In [1]: import numpy as np

In [2]: import numpy.linalg as la

In [3]: np.set_printoptions(precision=1, suppress=True, linewidth=160, sign=" ")

In [4]: tidy = lambda a: np.round(a, 1) + 0

In [5]: X = np.diag(np.array([2, 0, -1, -1]))

In [6]: X
Out[6]: 
array([[ 2,  0,  0,  0],
       [ 0,  0,  0,  0],
       [ 0,  0, -1,  0],
       [ 0,  0,  0, -1]])

In [7]: # looks like rank 3

In [8]: (la.matrix_power((X != 0) + (X.T != 0) + np.eye(4), 4) > 0).astype(int)
Out[8]: 
array([[ 1,  0,  0,  0],
       [ 0,  1,  0,  0],
       [ 0,  0,  1,  0],
       [ 0,  0,  0,  1]])

In [9]: tidy(np.sort(la.eigvals(X).real))
Out[9]: array([-1., -1.,  0.,  2.])

In [10]: np.flatnonzero(la.matrix_power((X != 0) + (X.T != 0) + np.eye(4), 4)[0])
Out[10]: array([ 0])

In [11]: (X != 0).astype(int)
Out[11]: 
array([[ 1,  0,  0,  0],
       [ 0,  0,  0,  0],
       [ 0,  0,  1,  0],
       [ 0,  0,  0,  1]])

In [12]: O, _ = la.qr(np.array([[0.1, -1.3], [0.3, -0.6], [0.9, 0.4]]))

In [13]: m1 = O @ O.T

In [14]: tidy(m1)
Out[14]: 
array([[ 0.8,  0.4, -0.1],
       [ 0.4,  0.3,  0.2],
       [-0.1,  0.2,  0.9]])

In [15]: # symmetric

In [16]: tidy(la.eigvals(m1).sum().real)
Out[16]: np.float64(2.0)

In [17]: tidy(np.poly(m1))
Out[17]: array([ 1., -2.,  1.,  0.])

In [18]: np.einsum("ii->", m1)
Out[18]: np.float64(2.0)

In [19]: tidy(la.det(m1[::-1]))
Out[19]: np.float64(0.0)

In [20]: W = np.array([[-1, 1, -1, 3], [1, 0, 2, -2], [-2, 3, 2, 1]])

In [21]: coef = np.array([1, 1, 0, 0])

In [22]: H = np.maximum(m1 @ W + coef, 0)

In [23]: la.matrix_rank(H)
Out[23]: np.int64(3)

In [24]: tidy(H)
Out[24]: 
array([[ 0.8,  1.5,  0. ,  1.4],
       [ 0.5,  2. ,  0.5,  0.8],
       [ 0. ,  3.7,  2.4,  0.2]])

In [25]: W2 = np.array([[1, 2, 0], [1, 2, 2], [0, 1, 1], [2, 2, 2]])

In [26]: W @ W2
Out[26]: 
array([[ 6,  5,  7],
       [-3,  0, -2],
       [ 3,  6, 10]])
